% ipython --no-banner

In [1]: import numpy as np

In [2]: from numpy import linalg as LA

In [3]: np.set_printoptions(suppress=True, linewidth=100)

In [4]: def rnd(a):
   ...:     return np.round(a, 2) + 0
   ...: 

In [5]: mat = np.array([[-2, -2, -2], [0, -2, -1], [0, 0, 1]])

In [6]: f = np.array([1, 2, -1])

In [7]: B = mat + np.outer(f, np.eye(3)[1])

In [8]: LA.matrix_rank(LA.inv(B) - LA.inv(mat), tol=1e-8)
Out[8]: np.int64(1)

In [9]: rnd(LA.det(B) / LA.det(mat)), rnd(1 + LA.solve(mat, f)[1])
Out[9]: (np.float64(0.5), np.float64(0.5))

In [10]: f = np.array([-2, 3, 2, 2])

In [11]: g = np.array([-5, 2, -1])

In [12]: m1 = np.outer(f, g)

In [13]: m1
Out[13]: 
array([[ 10,  -4,   2],
       [-15,   6,  -3],
       [-10,   4,  -2],
       [-10,   4,  -2]])

In [14]: # rows 2 and 3 are equal

In [15]: def softmax(z):
    ...:     e = np.exp(z - z.max(axis=-1, keepdims=True))
    ...:     return e / e.sum(axis=-1, keepdims=True)
    ...: 

In [16]: rnd(softmax(m1[3]))
Out[16]: array([0., 1., 0.])

In [17]: S = m1 @ m1.T / np.sqrt(3)

In [18]: rnd(softmax(S))
Out[18]: 
array([[1., 0., 0., 0.],
       [0., 1., 0., 0.],
       [0., 1., 0., 0.],
       [0., 1., 0., 0.]])

In [19]: rnd(softmax(S)[3] @ m1)
Out[19]: array([-15.,   6.,  -3.])

In [20]: arr = np.loadtxt("mat.csv", delimiter=",")

In [21]: arr
Out[21]: 
array([[ 0.,  0.,  1.,  1.],
       [ 2.,  1.,  0.,  1.],
       [ 0.,  0.,  0.,  1.],
       [ 0.,  0.,  1.,  1.],
       [10.,  5.,  1.,  6.]])

In [22]: x0 = np.array([-3, 0, -1])

In [23]: a = np.maximum(m1 @ x0, 0)

In [24]: np.flatnonzero(a > 1e-9)
Out[24]: array([1, 2, 3])

In [25]: a
Out[25]: array([ 0, 48, 32, 32])

In [26]: np.maximum(m1 @ (3 * x0), 0)
Out[26]: array([  0, 144,  96,  96])

In [27]: np.tanh(m1 @ x0)
Out[27]: array([-1.,  1.,  1.,  1.])
